>>> import numpy as np
>>> np.set_printoptions(precision=2, suppress=True, linewidth=200)
>>> J = np.loadtxt("case0.csv", delimiter=",")
>>> print(J)
[[-0.9  1.   1.   2. ]
 [ 2.  -1.9 -2.   0. ]
 [ 3.  -2.  -2.9  0. ]
 [-1.   1.   1.   2.1]]
>>> Q, V = np.linalg.qr(J[:, :2])[0], np.linalg.qr(J[:, 2:])[0]
>>> sigma = np.linalg.svd(Q.T @ V, compute_uv=False)
>>> print(np.round(np.linalg.norm(Q @ Q.T - V @ V.T, 2), 2))
0.79
>>> np.degrees(np.arccos(sigma.clip(0, 1)))
array([ 0.96, 52.12])
>>> (sigma > 0.9).sum()
np.int64(1)
>>> blk = np.stack([J, 3 * J, J[::-1]])
>>> print(blk.shape)
(3, 4, 4)
>>> print((blk @ J.T).shape)
(3, 4, 4)
>>> np.linalg.matrix_rank(blk.reshape(3, -1))
np.int64(2)
>>> np.linalg.det(blk)
array([ 0.32, 25.6 ,  0.32])
>>> blk.sum(axis=0)
array([[ -4.6,   5. ,   5. ,  10.1],
       [ 11. ,  -9.6, -10.9,   0. ],
       [ 14. ,  -9.9, -13.6,   0. ],
       [ -4.9,   5. ,   5. ,  10.4]])
>>> np.linalg.matrix_rank(blk)
array([4, 4, 4])
>>> vals, V = np.linalg.eig(J)
>>> np.sort(np.linalg.eigvals(np.linalg.inv(J)))
array([-3.12, -0.19,  0.53, 10.  ])
>>> vals
array([-5.25,  1.88,  0.1 , -0.32])
>>> np.round(J @ V[:, 0] - vals[0] * V[:, 0], 2) + 0
array([0., 0., 0., 0.])
>>> np.round(np.prod(vals), 2)
np.float64(0.32)
>>> data = np.loadtxt("test3.csv", delimiter=",")
>>> data
array([[-3.,  1.,  0.],
       [ 4., -1.,  0.],
       [ 0.,  0.,  3.]])
>>> print(np.linalg.cond(data) > 100)
False
>>> round(np.log10(np.linalg.cond(data)))
1
>>> [round(float(x), 2) for x in np.linalg.svd(data, compute_uv=False)[:3]]
[5.19, 3.0, 0.19]
>>> round(float(np.linalg.norm(data, 2) / np.linalg.norm(data)), 2)
0.87
>>> np.abs(np.linalg.svd(data)[2][-1])
array([0.27, 0.96, 0.  ])
>>> P = np.triu(np.array([[1, -2, 0, 1], [-2, -2, -2, -1], [1, -2, 2, -2], [2, 1, 0, 0]]), 1) + np.eye(4)
>>> Y = P @ J @ np.linalg.inv(P)
>>> round(float(np.linalg.det(Y)), 2)
0.32
>>> Y
array([[ -5.9,  -6. ,  -6. ,  -8. ],
       [ -3. ,  -4.9,  -7. , -18. ],
       [  5. ,   6. ,   7.1,  11. ],
       [ -1. ,  -1. ,  -1. ,   0.1]])
>>> x0 = np.array([1, 0, 0, 1])
>>> J @ np.eye(4)[2]
array([ 1. , -2. , -2.9,  1. ])
>>> np.sign((J @ x0).round(6))
array([1., 1., 1., 1.])
>>> print((J @ x0).argmax())
2
>>> J @ np.ones(4)
array([ 3.1, -1.9, -1.9,  3.1])
>>> J * x0
array([[-0.9,  0. ,  0. ,  2. ],
       [ 2. , -0. , -0. ,  0. ],
       [ 3. , -0. , -0. ,  0. ],
       [-1. ,  0. ,  0. ,  2.1]])
